% python3 -q
>>> import numpy as np
>>> np.set_printoptions(precision=3, suppress=True, linewidth=140)
>>> rnd = lambda a: np.round(a, 3) + 0
>>> A = np.load("run9.npy")
>>> A
array([[ 1. , -0.7,  0.5],
       [ 1. , -0.4, -0.9],
       [ 1.8,  0.6,  0.9],
       [ 0. , -0.1,  1.1]])
>>> M2 = np.c_[A[:, :2] @ np.array([[2, -1], [2, 0]]), np.array([-2, -4, 0, -1])]
>>> rnd(M2)
array([[ 0.6, -1. , -2. ],
       [ 1.2, -1. , -4. ],
       [ 4.8, -1.8,  0. ],
       [-0.2,  0. , -1. ]])
>>> np.linalg.matrix_rank(np.c_[A, M2])
np.int64(4)
>>> rnd(np.linalg.lstsq(A, M2[:, 0])[0])
array([2., 2., 0.])
>>> np.linalg.matrix_rank(M2)
np.int64(3)
>>> P = M2 @ np.linalg.solve(M2.T @ M2, M2.T)
>>> rnd(np.trace(P))
np.float64(3.0)
>>> rnd(P)
array([[ 0.986,  0.035, -0.012, -0.111],
       [ 0.035,  0.913,  0.029,  0.278],
       [-0.012,  0.029,  0.99 , -0.093],
       [-0.111,  0.278, -0.093,  0.11 ]])
>>> np.allclose(P @ P, P)
True
>>> rnd(np.linalg.eigvalsh(P))
array([0., 1., 1., 1.])
>>> rnd((np.eye(4) - P) @ M2)
array([[0., 0., 0.],
       [0., 0., 0.],
       [0., 0., 0.],
       [0., 0., 0.]])
>>> x0 = np.array([2, 1, 1])
>>> target = A @ x0
>>> rnd(np.linalg.pinv(A) @ A)
array([[1., 0., 0.],
       [0., 1., 0.],
       [0., 0., 1.]])
>>> rng = np.random.default_rng(2227)
>>> target = target + 0.05 * rng.normal(size=4)
>>> rnd(target)
array([1.804, 0.721, 5.088, 0.951])
>>> beta, *_ = np.linalg.lstsq(A, target)
>>> rnd(A.T @ (target - A @ beta))
array([0., 0., 0.])
>>> beta.round()
array([2., 1., 1.])
